$ python -q
>>> import numpy as np
>>> import numpy.linalg as la
>>> np.set_printoptions(suppress=True, linewidth=100)
>>> W0 = np.loadtxt("out2.csv", delimiter=",")
>>> print(W0)
[[8. 0. 7. 1. 3. 8. 8. 4. 9.]
 [0. 5. 5. 9. 1. 4. 5. 0. 6.]
 [0. 0. 6. 9. 6. 0. 0. 9. 1.]
 [0. 0. 0. 1. 0. 6. 9. 7. 4.]
 [0. 0. 0. 0. 6. 3. 0. 9. 8.]
 [0. 0. 0. 0. 0. 8. 3. 6. 4.]
 [0. 0. 0. 0. 0. 0. 4. 6. 5.]
 [0. 0. 0. 0. 0. 0. 0. 1. 0.]
 [0. 0. 0. 0. 0. 0. 0. 0. 9.]]
>>> # triangular
>>> f = np.array([6, 1, -4, -4, -3, -5, 6, 5, 8])
>>> Y = W0 + np.outer(f, np.eye(9)[7])
>>> print(la.matrix_rank(la.inv(Y) - la.inv(W0), tol=1e-8))
1
>>> print(la.matrix_rank(Y - W0))
1
>>> print(Y)
[[ 8.  0.  7.  1.  3.  8.  8. 10.  9.]
 [ 0.  5.  5.  9.  1.  4.  5.  1.  6.]
 [ 0.  0.  6.  9.  6.  0.  0.  5.  1.]
 [ 0.  0.  0.  1.  0.  6.  9.  3.  4.]
 [ 0.  0.  0.  0.  6.  3.  0.  6.  8.]
 [ 0.  0.  0.  0.  0.  8.  3.  1.  4.]
 [ 0.  0.  0.  0.  0.  0.  4. 12.  5.]
 [ 0.  0.  0.  0.  0.  0.  0.  6.  0.]
 [ 0.  0.  0.  0.  0.  0.  0.  8.  9.]]
>>> print(la.matrix_rank(W0 - W0[0, 0] * np.eye(9)))
8
>>> print(round(la.norm(W0) ** 2 / la.norm(W0, 2) ** 2, 4))
1.6142
>>> print(round(la.norm(W0[3] - W0[8]), 4))
13.8564
>>> print(np.round(la.norm(W0, axis=0), 4))
[ 8.      5.     10.4881 12.8062  9.0554 13.7477 13.9642 17.3205 17.8885]
>>> print(np.round(la.norm(W0, 1), 4), np.round(la.norm(W0, np.inf), 4))
46.0 48.0
>>> print(np.round(la.norm(W0, axis=1), 4))
[18.6548 14.4568 15.3297 13.5277 13.784  11.1803  8.775   1.      9.    ]
>>> print(np.round(la.norm(W0[3], 1), 4), np.round(la.norm(W0[3], np.inf), 4))
27.0 9.0
>>> print(round(float(la.norm(W0, 2)), 4))
29.961
>>> feats = np.load("m.npy")
>>> print(feats)
[[ 1 -1 -1  1  1 -1 -1  1]
 [ 1  1  1  1 -1 -1 -1 -1]
 [ 1  1 -1 -1 -1 -1  1  1]
 [ 1 -1  1 -1 -1  1 -1  1]]
>>> f = np.array([8, 9, 9])
>>> print(np.correlate(feats[1], feats[2], "full"))
[ 1  2  1  0 -3 -6 -3  0  3  6  3  0 -1 -2 -1]
>>> print(np.convolve(feats[1], f))
[  8  17  26  26  10  -8 -26 -26 -18  -9]
>>> f, v = feats[2], feats[1]
>>> print(f @ v)
0
>>> print(f @ f)
8
>>> pr = (f @ v) / (f @ f) * f
>>> print(pr)
[ 0.  0. -0. -0. -0. -0.  0.  0.]
>>> print(v - pr)
[ 1.  1.  1.  1. -1. -1. -1. -1.]
>>> print(np.outer(f, v))
[[ 1  1  1  1 -1 -1 -1 -1]
 [ 1  1  1  1 -1 -1 -1 -1]
 [-1 -1 -1 -1  1  1  1  1]
 [-1 -1 -1 -1  1  1  1  1]
 [-1 -1 -1 -1  1  1  1  1]
 [-1 -1 -1 -1  1  1  1  1]
 [ 1  1  1  1 -1 -1 -1 -1]
 [ 1  1  1  1 -1 -1 -1 -1]]
>>> x = np.array([0, 1, -1, 1, -1, -2, -1, -1])
>>> a = np.maximum(feats @ x, 0)
>>> print(feats * (a > 1e-9)[:, None])
[[ 1 -1 -1  1  1 -1 -1  1]
 [ 1  1  1  1 -1 -1 -1 -1]
 [ 1  1 -1 -1 -1 -1  1  1]
 [ 0  0  0  0  0  0  0  0]]
>>> print(np.maximum(feats @ (3 * x), 0))
[ 6 18  6  0]
>>> rng = np.random.default_rng(8931)
>>> idx = rng.integers(0, 2, 8)
>>> A = np.array([[-3, -2, -1, -2, 0, -1, -3, 0],
...     [-3, -1, 3, -2, 2, 3, -3, 3],
...     [2, 1, 3, 3, 0, 1, -3, -3],
...     [-1, -1, -3, -3, 0, -2, 0, 1],
...     [-3, -1, 0, -1, -2, -3, 1, -2],
...     [1, -3, 0, -3, 3, 0, -2, 0],
...     [-2, -3, -2, 1, -3, 0, -1, 1],
...     [1, 3, -1, -1, 2, 1, 1, -3]]) * (idx[:, None] == idx)
>>> print(A)
[[-3 -2  0  0  0  0 -3  0]
 [-3 -1  0  0  2  0 -3  3]
 [ 0  0  3  3  0  1  0  0]
 [ 0  0 -3 -3  0 -2  0  0]
 [-3 -1  0  0 -2  0  1 -2]
 [ 0  0  0 -3  0  0  0  0]
 [-2 -3  0  0 -3  0 -1  1]
 [ 1  3  0  0  2  0  1 -3]]
>>> print(la.matrix_power(A, 3))
[[-174 -145    0    0  -48    0 -136   86]
 [-200 -179    0    0  -70    0 -144  128]
 [   0    0    9   18    0    6    0    0]
 [   0    0  -18  -27    0  -12    0    0]
 [ -33  -20    0    0    5    0  -46   -7]
 [   0    0    0  -18    0   -9    0    0]
 [-179 -138    0    0  -34    0 -145   73]
 [ 190  159    0    0   48    0  148 -102]]
>>> print(np.allclose(A, A.T))
False
>>> print(np.round(la.det(A), 4))
-648.0
>>> print(np.allclose(A @ A.T, A.T @ A))
False
>>> print(A @ A)
[[ 21  17   0   0   5   0  18  -9]
 [ 15  23   0   0   9   0  20 -19]
 [  0   0   0  -3   0  -3   0   0]
 [  0   0   0   6   0   3   0   0]
 [ 14   0   0   0  -5   0   7   8]
 [  0   0   9   9   0   6   0   0]
 [ 27  16   0   0   5   0  14  -7]
 [-23 -19   0   0  -7   0 -14  15]]
>>> ang = np.radians(60)
>>> Rm = np.eye(8)
>>> Rm[6, 6] = Rm[5, 5] = np.cos(ang)
>>> Rm[6, 5], Rm[5, 6] = -np.sin(ang), np.sin(ang)
>>> print(Rm.round(4))
[[ 1.     0.     0.     0.     0.     0.     0.     0.   ]
 [ 0.     1.     0.     0.     0.     0.     0.     0.   ]
 [ 0.     0.     1.     0.     0.     0.     0.     0.   ]
 [ 0.     0.     0.     1.     0.     0.     0.     0.   ]
 [ 0.     0.     0.     0.     1.     0.     0.     0.   ]
 [ 0.     0.     0.     0.     0.     0.5    0.866  0.   ]
 [ 0.     0.     0.     0.     0.    -0.866  0.5    0.   ]
 [ 0.     0.     0.     0.     0.     0.     0.     1.   ]]
>>> Y = A @ Rm.T
>>> print(Y.round(4))
[[-3.     -2.      0.      0.      0.     -2.5981 -1.5     0.    ]
 [-3.     -1.      0.      0.      2.     -2.5981 -1.5     3.    ]
 [ 0.      0.      3.      3.      0.      0.5    -0.866   0.    ]
 [ 0.      0.     -3.     -3.      0.     -1.      1.7321  0.    ]
 [-3.     -1.      0.      0.     -2.      0.866   0.5    -2.    ]
 [ 0.      0.      0.     -3.      0.      0.      0.      0.    ]
 [-2.     -3.      0.      0.     -3.     -0.866  -0.5     1.    ]
 [ 1.      3.      0.      0.      2.      0.866   0.5    -3.    ]]
>>> print(np.round(la.svd(A, compute_uv=False), 4), np.round(la.svd(Y, compute_uv=False), 4))
[8.5362 6.7116 5.4408 3.9958 2.1356 1.5827 0.6279 0.2451] [8.5362 6.7116 5.4408 3.9958 2.1356 1.5827 0.6279 0.2451]
>>> print(A.ravel(order="F"))
[-3 -3  0  0 -3  0 -2  1 -2 -1  0  0 -1  0 -3  3  0  0  3 -3  0  0  0  0  0  0  3 -3  0 -3  0  0  0
  2  0  0 -2  0 -3  2  0  0  1 -2  0  0  0  0 -3 -3  0  0  1  0 -1  1  0  3  0  0 -2  0  1 -3]
>>> print(A.reshape(-1, 2))
[[-3 -2]
 [ 0  0]
 [ 0  0]
 [-3  0]
 [-3 -1]
 [ 0  0]
 [ 2  0]
 [-3  3]
 [ 0  0]
 [ 3  3]
 [ 0  1]
 [ 0  0]
 [ 0  0]
 [-3 -3]
 [ 0 -2]
 [ 0  0]
 [-3 -1]
 [ 0  0]
 [-2  0]
 [ 1 -2]
 [ 0  0]
 [ 0 -3]
 [ 0  0]
 [ 0  0]
 [-2 -3]
 [ 0  0]
 [-3  0]
 [-1  1]
 [ 1  3]
 [ 0  0]
 [ 2  0]
 [ 1 -3]]
>>> blk = A.reshape(8, 2, -1)
>>> print(blk.shape)
(8, 2, 4)
>>> print(blk.sum(axis=1))
[[-3 -2 -3  0]
 [-1 -1 -3  3]
 [ 0  1  3  3]
 [ 0 -2 -3 -3]
 [-5 -1  1 -2]
 [ 0  0  0 -3]
 [-5 -3 -1  1]
 [ 3  3  1 -3]]
>>> print(np.swapaxes(blk, 1, 2)[0])
[[-3  0]
 [-2  0]
 [ 0 -3]
 [ 0  0]]
>>> print(blk.transpose(1, 0, 2))
[[[-3 -2  0  0]
  [-3 -1  0  0]
  [ 0  0  3  3]
  [ 0  0 -3 -3]
  [-3 -1  0  0]
  [ 0  0  0 -3]
  [-2 -3  0  0]
  [ 1  3  0  0]]

 [[ 0  0 -3  0]
  [ 2  0 -3  3]
  [ 0  1  0  0]
  [ 0 -2  0  0]
  [-2  0  1 -2]
  [ 0  0  0  0]
  [-3  0 -1  1]
  [ 2  0  1 -3]]]
>>> print((A != 0).astype(int))
[[1 1 0 0 0 0 1 0]
 [1 1 0 0 1 0 1 1]
 [0 0 1 1 0 1 0 0]
 [0 0 1 1 0 1 0 0]
 [1 1 0 0 1 0 1 1]
 [0 0 0 1 0 0 0 0]
 [1 1 0 0 1 0 1 1]
 [1 1 0 0 1 0 1 1]]
>>> print(np.flatnonzero(la.matrix_power((A != 0) + (A.T != 0) + np.eye(8), 8)[1]))
[0 1 4 6 7]
>>> print(A @ A)
[[ 21  17   0   0   5   0  18  -9]
 [ 15  23   0   0   9   0  20 -19]
 [  0   0   0  -3   0  -3   0   0]
 [  0   0   0   6   0   3   0   0]
 [ 14   0   0   0  -5   0   7   8]
 [  0   0   9   9   0   6   0   0]
 [ 27  16   0   0   5   0  14  -7]
 [-23 -19   0   0  -7   0 -14  15]]
>>> print(round(float(la.det(A)), 4))
-648.0
>>> K = np.load("mat.npy")
>>> print(K.round(4))
[[0.2169 0.1084 0.3976]
 [0.1084 0.0542 0.1988]
 [0.3976 0.1988 0.7289]]
>>> w, vecs = la.eigh(K)
>>> x = np.array([3, -3, -2])
>>> print(np.round(vecs * np.maximum(w, 0) @ vecs.T, 4))
[[0.2169 0.1084 0.3976]
 [0.1084 0.0542 0.1988]
 [0.3976 0.1988 0.7289]]
>>> print(np.allclose(K[:-1].T @ la.lstsq(K[:-1].T, K[-1])[0], K[-1]))
True
>>> print(np.unique(K.round(6), axis=0).shape)
(3, 3)
>>> print(round(np.trace(la.pinv(K) @ K), 4))
1.0
>>> print(np.abs(np.diag(la.qr(K)[1])) > 1e-9)
[ True False False]
>>> print(np.argsort(-la.norm(K, axis=0).round(6), kind="stable")[:3])
[2 0 1]
>>> print(round(float(la.norm(K, 2) / la.norm(K)), 4))
1.0
>>> print([round(float(x), 4) for x in la.svd(K, compute_uv=False)[:3]])
[1.0, 0.0, 0.0]
>>> arr = np.load("dump.npy")
>>> print(arr)
[[ 4 -2  0 -2  4 -2  0]
 [-2  1  0  1 -2  1  0]
 [ 0  0  0  0  0  0  0]
 [-2  1  0  1 -2  1  0]
 [ 4 -2  0 -2  4 -2  0]
 [-2  1  0  1 -2  1  0]
 [ 0  0  0  0  0  0  0]]
>>> rk = la.matrix_rank(K)
>>> print(rk)
1
>>> N = la.svd(K)[2][rk:].T
>>> print([int(la.matrix_rank(K[:i])) for i in range(1, len(K) + 1)])
[1, 1, 1]
>>> mat = np.load("arr.npy")
>>> print(mat)
[[-3  0  2  0 -2  0 -3]
 [ 0  3  0  0  0  3  0]
 [ 3  0  3  0  1  0  3]
 [ 0  0  0  1  0  0  0]
 [-3  0 -2  0 -2  0  2]
 [ 0 -1  0  0  0  2  0]
 [ 0  0 -3  0 -2  0 -1]]
>>> # splits into 3 blocks
>>> print(np.round(la.det(mat), 4))
-1863.0
>>> print(np.round(np.sort(la.eigvals(mat).real), 4))
[-5.2022 -0.6097 -0.6097  1.      2.5     2.5     3.4217]
>>> print(np.flatnonzero(la.matrix_power((mat != 0) + (mat.T != 0) + np.eye(7), 7)[6]))
[0 2 4 6]
>>> print((la.matrix_power((mat != 0) + (mat.T != 0) + np.eye(7), 7) > 0).astype(int))
[[1 0 1 0 1 0 1]
 [0 1 0 0 0 1 0]
 [1 0 1 0 1 0 1]
 [0 0 0 1 0 0 0]
 [1 0 1 0 1 0 1]
 [0 1 0 0 0 1 0]
 [1 0 1 0 1 0 1]]
>>> print(mat @ mat)
[[ 21   0  13   0  18   0  14]
 [  0   6   0   0   0  15   0]
 [ -3   0   4   0 -11   0  -1]
 [  0   0   0   1   0   0   0]
 [  9   0 -14   0   4   0  -3]
 [  0  -5   0   0   0   1   0]
 [ -3   0  -2   0   3   0 -12]]
>>> x = np.array([1, 1, 3, 1, 2, 2, 0])
>>> a = np.maximum(mat @ x, 0)
>>> print(a)
[ 0  9 14  1  0  3  0]
>>> print(np.maximum(mat @ (3 * x), 0))
[ 0 27 42  3  0  9  0]
>>> print(np.maximum(mat @ x, 0) - np.maximum(-mat @ x, 0))
[ -1   9  14   1 -13   3 -13]
>>> print(np.round(np.tanh(mat @ x), 4))
[-0.7616  1.      1.      0.7616 -1.      0.9951 -1.    ]
>>> q, vecs = la.qr(mat[:, :5])[0], la.qr(mat[:, 5:])[0]
>>> sv = la.svd(q.T @ vecs, compute_uv=False)
>>> print(np.round(la.norm(q @ q.T - vecs @ vecs.T, 2), 4))
1.0
>>> print((sv > 0.9).sum())
0
>>> print(np.round(np.degrees(np.arccos(sv.clip(0, 1))), 4))
[52.125  60.3635]
>>> def softmax(z):
...     e = np.exp(z - z.max(axis=-1, keepdims=True))
...     return e / e.sum(axis=-1, keepdims=True)
... 
>>> print(np.round(softmax(mat).sum(axis=1), 4))
[1. 1. 1. 1. 1. 1. 1.]
>>> scores = mat @ mat.T / np.sqrt(7)
>>> print(softmax(scores).round(6).argmax(axis=1))
[0 1 2 3 4 5 6]
>>> x = np.array([-1, 0, 0, 3, -2, 1, 2])
>>> print(np.sign((mat @ x).round(6)))
[1 1 1 1 1 1 1]
>>> print(mat * x)
[[ 3  0  0  0  4  0 -6]
 [ 0  0  0  0  0  3  0]
 [-3  0  0  0 -2  0  6]
 [ 0  0  0  3  0  0  0]
 [ 3  0  0  0  4  0  4]
 [ 0  0  0  0  0  2  0]
 [ 0  0  0  0  4  0 -2]]
>>> print(mat @ (2 * x))
[ 2  6  2  6 22  4  4]
>>> print((mat * x).sum(axis=1))
[ 1  3  1  3 11  2  2]
>>> print(np.einsum("ij,j->i", mat, x))
[ 1  3  1  3 11  2  2]
>>> print(mat @ np.eye(7)[5])
[0. 3. 0. 0. 0. 2. 0.]
>>> print(mat @ x)
[ 1  3  1  3 11  2  2]
>>> print(la.norm(mat @ x) <= la.norm(mat, 2) * la.norm(x) + 1e-9)
True
>>> E = np.load("layer9.npy")
>>> print(E)
[[ -6.1589  -8.5054 -12.3344 -11.7544]
 [  2.479    3.0358   4.0212   3.9256]
 [  4.3681   5.6815   8.0761   7.9178]]
>>> U, sv, VT = la.svd(E)
>>> print(np.argmax(sv[:-1] / (sv[1:] + 1e-6)) + 1)
1
>>> Y = U[:, :1] @ np.diag(sv[:1]) @ VT[:1]
>>> print(la.matrix_rank(E, rtol=0.05))
1
>>> print(np.abs(E).max())
12.3344
>>> print(np.unravel_index(np.abs(E).argmax(), E.shape))
(np.int64(0), np.int64(2))
>>> print(np.round(la.svd(E, compute_uv=False), 4))
[25.0315  0.4534  0.1212]
>>> print(np.count_nonzero(E))
12
>>> print(np.round(E - E[0], 4))
[[ 0.      0.      0.      0.    ]
 [ 8.6379 11.5412 16.3556 15.68  ]
 [10.527  14.1869 20.4105 19.6722]]
>>> M = np.array([[3, 4, 2, 1, 1],
...     [5, 3, 3, 5, 9],
...     [7, 6, 3, 1, 8],
...     [5, 0, 2, 3, 8],
...     [1, 2, 0, 6, 8]])
>>> Y = la.inv(M)
>>> print((np.abs(Y) > 1e-9).astype(int))
[[1 1 1 1 1]
 [1 1 1 1 1]
 [1 1 1 1 1]
 [1 1 1 1 1]
 [1 1 1 1 1]]
>>> print(np.allclose(Y, M.T))
False
>>> print(np.round(la.inv(Y), 4) + 0)
[[3. 4. 2. 1. 1.]
 [5. 3. 3. 5. 9.]
 [7. 6. 3. 1. 8.]
 [5. 0. 2. 3. 8.]
 [1. 2. 0. 6. 8.]]
>>> print(round(float(la.slogdet(M)[0]), 4))
1.0
>>> print(round(la.cond(M), 4))
50.0721
>>> print(np.round(la.det(M) * la.det(Y), 4))
1.0
>>> print(np.round(la.det(M) * Y, 4))
[[ 338. -410.  -58.  364.  113.]
 [  17.   -9.   61.  -95.   42.]
 [-302.  622.  -15. -363. -284.]
 [ 238. -126. -128.  143.   97.]
 [-225.  148.   88. -129.  -36.]]
